$ python3 -q
>>> import numpy as np
>>> np.set_printoptions(precision=1, suppress=True, linewidth=200, legacy="1.25")
>>> def rd(a):
...     return np.round(a, 1) + 0
... 
>>> E = np.array([[5, 0, 0], [-4, 2, 2], [1, 5, 4], [1, -2, 3]])
>>> E[:, 1] = -2 * E[:, 2]
>>> print(E)
[[ 5  0  0]
 [-4 -4  2]
 [ 1 -8  4]
 [ 1 -6  3]]
>>> # rank 2
>>> print(np.linalg.cond(E) > 100)
True
>>> print(rd(np.linalg.norm(E, 2) / np.linalg.norm(E)))
0.9
>>> print(np.linalg.matrix_rank(E, rtol=0.1))
2
>>> print([round(float(x), 1) for x in np.linalg.svd(E, compute_uv=False)[:3]])
[12.0, 6.6, 0.0]
>>> left, s, Vt = np.linalg.svd(E)
>>> vecs = Vt[:(s > 1e-8).sum()]
>>> rng = np.random.default_rng(74110)
>>> vec = E[1] + -3 * E[0] + rng.integers(2) * np.eye(3)[1]
>>> print(vec)
[-19.  -4.   2.]
>>> print(np.linalg.matrix_rank(np.vstack([E, vec])))
2
>>> print(rd(np.linalg.norm(vec - vecs.T @ vecs @ vec)))
0.0
>>> print(rd(vecs.T @ vecs))
[[ 1.   0.   0. ]
 [ 0.   0.8 -0.4]
 [ 0.  -0.4  0.2]]
>>> print(rd(np.diag(vecs.T @ vecs)))
[1.  0.8 0.2]
>>> print(np.allclose(vecs.T @ vecs @ vec, vec))
True
>>> left, s, Vt = np.linalg.svd(E)
>>> print(rd(s))
[12.   6.6  0. ]
>>> other = left[:, :2] @ np.diag(s[:2]) @ Vt[:2]
>>> print(rd(np.abs(E - other).max()))
0.0
>>> print(rd(other))
[[ 5.  0.  0.]
 [-4. -4.  2.]
 [ 1. -8.  4.]
 [ 1. -6.  3.]]
>>> print(rd(np.linalg.norm(E - other, 2)), rd(s[2]))
0.0 0.0
>>> print(np.linalg.matrix_rank(other))
2
>>> print(rd(np.linalg.norm(E - other) / np.linalg.norm(E)))
0.0
>>> m1 = np.load("a.npy")
>>> print(rd(m1))
[[ 0.9 -1.  -0.3  0.5  0.6]
 [-1.   1.7 -0.3 -0.8  0.2]
 [-0.3 -0.3  0.8  0.6 -1. ]
 [ 0.5 -0.8  0.6  1.4  0.1]
 [ 0.6  0.2 -1.   0.1  2.2]]
>>> # rank 3
>>> print(np.linalg.lstsq(m1[:-1].T, m1[-1])[2])
3
>>> print(rd(m1 @ np.linalg.pinv(m1) @ m1))
[[ 0.9 -1.  -0.3  0.5  0.6]
 [-1.   1.7 -0.3 -0.8  0.2]
 [-0.3 -0.3  0.8  0.6 -1. ]
 [ 0.5 -0.8  0.6  1.4  0.1]
 [ 0.6  0.2 -1.   0.1  2.2]]
>>> print(np.abs(np.diag(np.linalg.qr(m1)[1])) > 1e-9)
[ True  True  True False False]
>>> print(rd(np.trace(np.linalg.pinv(m1) @ m1)))
3.0
>>> vec = np.array([-3, 1, 1, 2, -1])
>>> print(rd(m1 @ np.eye(5)[3]))
[ 0.5 -0.8  0.6  1.4  0.1]
>>> print(rd(m1 @ np.ones(5)))
[ 0.8 -0.2 -0.2  1.7  2.1]
>>> print(np.linalg.norm(m1 @ vec) <= np.linalg.norm(m1, 2) * np.linalg.norm(vec) + 1e-9)
True
>>> print(rd((m1 * vec).sum(axis=1)))
[-3.8  2.6  3.5  1.1 -4.8]
>>> print(rd(m1 * vec))
[[-2.8 -1.  -0.3  0.9 -0.6]
 [ 3.1  1.7 -0.3 -1.6 -0.2]
 [ 0.8 -0.3  0.8  1.1  1. ]
 [-1.4 -0.8  0.6  2.8 -0.1]
 [-1.9  0.2 -1.   0.2 -2.2]]
>>> print((m1 @ vec).argmax())
2
>>> K = np.loadtxt("m.csv", delimiter=",")
>>> print(K)
[[ -5.  -9.  -3.  -3.  -4.]
 [  5. -12.  -4.  -3.  -1.]
 [  3.  15.   5.  -1.  -3.]
 [  2. -12.  -4.   5.  -1.]
 [ -4.   6.   2.  -5.  -1.]]
>>> # looks like rank 4
>>> proj = np.triu(np.array([[5, 4, 5, 2, 1],
...     [1, 0, 2, 4, 3],
...     [5, 4, 2, 0, 3],
...     [5, 4, 1, 0, 5],
...     [4, 4, 0, 1, 4]]), 1) + np.eye(5)
>>> other = proj @ K @ np.linalg.inv(proj)
>>> print(np.trace(other), np.trace(K))
-8.0 -8.0
>>> print(proj @ K - K @ proj)
[[ 35.  29.  46.  34.  34.]
 [  2. -20.  -1.  41.  45.]
 [-12.   6. -39. -81. -61.]
 [-20.  22.  24.  19.  16.]
 [  0.  16.   8. -16.   5.]]
>>> print(other)
[[   30.  -120.    90.   405. -1991.]
 [    7.   -40.    41.   146.  -754.]
 [   -9.    69.   -82.  -274.  1412.]
 [  -18.    90.   -84.  -344.  1714.]
 [   -4.    22.   -22.   -85.   428.]]
>>> left, s, Vt = np.linalg.svd(other)
>>> vecs = Vt[:(s > 1e-8).sum()]
>>> vec = other[3] + -3 * other[4] + rng.integers(2) * np.eye(5)[3]
>>> print(vec)
[ -6.  24. -18. -88. 430.]
>>> print(np.allclose(vecs.T @ vecs @ vec, vec))
True
>>> print(rd(np.diag(vecs.T @ vecs)))
[0.2 0.8 0.9 1.  1. ]
>>> M = np.loadtxt("test9.csv", delimiter=",")
>>> print(rd(M))
[[0.6 0.2 0.5]
 [0.2 0.1 0.2]
 [0.5 0.2 0.4]]
>>> vec = np.array([2, 3, 1])
>>> print(rd(np.eye(3) - M))
[[ 0.4 -0.2 -0.5]
 [-0.2  0.9 -0.2]
 [-0.5 -0.2  0.6]]
>>> print((vec - M @ vec) @ (M @ vec))
0.0
>>> print(np.trace(M))
1.0
>>> print(rd(np.linalg.eigvalsh(2 * M - np.eye(3))))
[-1. -1.  1.]
>>> print(np.allclose(M[:-1].T @ np.linalg.lstsq(M[:-1].T, M[-1])[0], M[-1]))
True
>>> print(rd(np.trace(np.linalg.pinv(M) @ M)))
1.0
>>> print(np.linalg.lstsq(M[:-1].T, M[-1])[2])
1
>>> print(rd(M @ np.linalg.pinv(M) @ M))
[[0.6 0.2 0.5]
 [0.2 0.1 0.2]
 [0.5 0.2 0.4]]
>>> other = M + rng.integers(-2, 3, (3, 1)) @ rng.integers(-2, 3, (1, 3))
>>> print(rd(other))
[[-1.4 -3.8  0.5]
 [ 1.2  2.1  0.2]
 [-1.5 -3.8  0.4]]
>>> print(np.abs(other - M).sum(axis=1))
[6. 3. 6.]
>>> W = np.array([[6, -3, 1, -7, 5, 8], [6, 9, 9, 0, 3, -7], [-1, 0, 1, 9, 6, 9]])
>>> b = np.array([-1, 3, 0, -2, 3, -2])
>>> act = np.maximum(M @ W + b, 0)
>>> print(np.linalg.matrix_rank(act))
2
>>> print((act > 0).mean(axis=0))
[1. 1. 1. 0. 1. 1.]
>>> basis = np.array([[0, 9], [2, 4], [8, 3], [9, 9], [4, 6], [1, 6]])
>>> print(rd(act @ basis))
[[ 70.5 136.8]
 [ 34.2  51.6]
 [ 58.4 108.4]]
>>> print((act @ basis).round(6).argmax(axis=1))
[1 1 1]
>>> A = np.load("sample14.npy")
>>> print(A)
[[ 0 -5 -7  5]
 [ 5  0  1  0]
 [ 7 -1  0 -1]
 [-5  0  1  0]]
>>> vec = np.array([1, -1, -1, 2])
>>> target = A @ vec
>>> b, lr = np.zeros(4), 1 / np.linalg.norm(A, 2) ** 2
>>> for i in range(15):
...     b -= lr * A.T @ (A @ b - target)
...     if i % 5 == 0: print(i, round(np.linalg.norm(A @ b - target), 1))
... 
0 1.1
5 1.1
10 1.0
>>> print(rd(b))
[ 0.9 -1.1 -1.5  1.2]
>>> other = np.array([[3, 3, 5], [1, 2, 0], [0, 5, 0], [3, 3, 1]])
>>> print(np.einsum("ik,kj->ij", A, other))
[[ 10 -30   5]
 [ 15  20  25]
 [ 17  16  34]
 [-15 -10 -25]]
>>> print(np.vstack([A, other.T]).shape)
(7, 4)
>>> print(np.einsum("ij->j", A))
[ 7 -6 -5  4]
>>> print(other.T @ A.T)
[[ 10  15  17 -15]
 [-30  20  16 -10]
 [  5  25  34 -25]]
>>> q = A.astype(float).copy()
>>> for j in range(4):
...     q[:, j] -= q[:, :j] @ (q[:, :j].T @ q[:, j])
...     q[:, j] /= np.linalg.norm(q[:, j])
... 
>>> print(rd(q))
[[ 0.  -1.  -0.1  0.1]
 [ 0.5  0.1  0.3  0.8]
 [ 0.7 -0.1  0.4 -0.6]
 [-0.5 -0.1  0.9  0. ]]
>>> print(rd(q.T @ A))
[[ 9.9 -0.7  0.  -0.7]
 [ 0.   5.1  6.9 -4.9]
 [ 0.   0.   1.7 -0.8]
 [ 0.   0.   0.   1.2]]
>>> other = A / np.linalg.norm(A, axis=1, keepdims=True)
>>> cov = other @ other.T
>>> print((np.abs(cov) > 0.9).astype(int))
[[1 0 0 0]
 [0 1 1 1]
 [0 1 1 1]
 [0 1 1 1]]
>>> print(rd(np.linalg.norm(other, axis=1)))
[1. 1. 1. 1.]
>>> print(rd(cov[0]))
[ 1.  -0.1  0.  -0.1]
>>> data = np.array([[-5.6, 7.0, 1.3, -3.0, 11.2],
...     [-5.7, 0.8, -2.9, -4.6, 2.1],
...     [-17.5, -2.9, -13.1, -17.3, -3.2]])
>>> left, s, Vt = np.linalg.svd(data)
>>> print(np.argmax(s[:-1] / (s[1:] + 1e-6)) + 1)
2
>>> print(rd(s))
[29.4 14.7  0.4]
>>> other = left[:, :2] @ np.diag(s[:2]) @ Vt[:2]
>>> print(rd(np.abs(data - other).max()))
0.2
>>> print(np.linalg.matrix_rank(other))
2
>>> W0 = np.loadtxt("data.csv", delimiter=",")
>>> print(W0)
[[ -4.2  -4.9  -5.5]
 [  1.1   8.9  -9.8]
 [  1.3   4.7  -2.1]
 [  7.8  15.1   1.8]
 [ -4.8  -8.4  -2.4]
 [  0.4   8.3 -11.5]
 [-13.6 -20.8 -14.8]
 [ -3.2  -0.9  -9.4]
 [-10.3 -19.9  -3.9]
 [ -1.2  -0.4  -3.9]
 [ -8.5 -18.   -2. ]
 [  3.7  18.9 -17.4]
 [ -6.3 -17.7   5.7]
 [ -0.8  -0.1  -1.9]
 [  7.    9.8  11.3]
 [ -5.2 -11.1   0. ]
 [  1.6  10.3 -11.8]
 [ -3.9  -4.9  -5. ]
 [ -5.4  -4.6 -11.9]
 [ -5.6 -11.4  -2. ]
 [  6.7  17.2  -3.4]
 [ -1.7 -12.6  13.2]
 [ -9.8 -17.7  -5.8]
 [  2.2   0.8   5.8]
 [ -9.   -9.6 -17.6]
 [  2.2  16.2 -17.5]
 [ 10.2  14.6  15.6]
 [ -5.5 -19.2  11.3]]
>>> q, vecs = np.linalg.qr(W0[:, :1])[0], np.linalg.qr(W0[:, 1:])[0]
>>> s = np.linalg.svd(q.T @ vecs, compute_uv=False)
>>> print(rd(np.degrees(np.arccos(s.clip(0, 1)))))
[2.6]
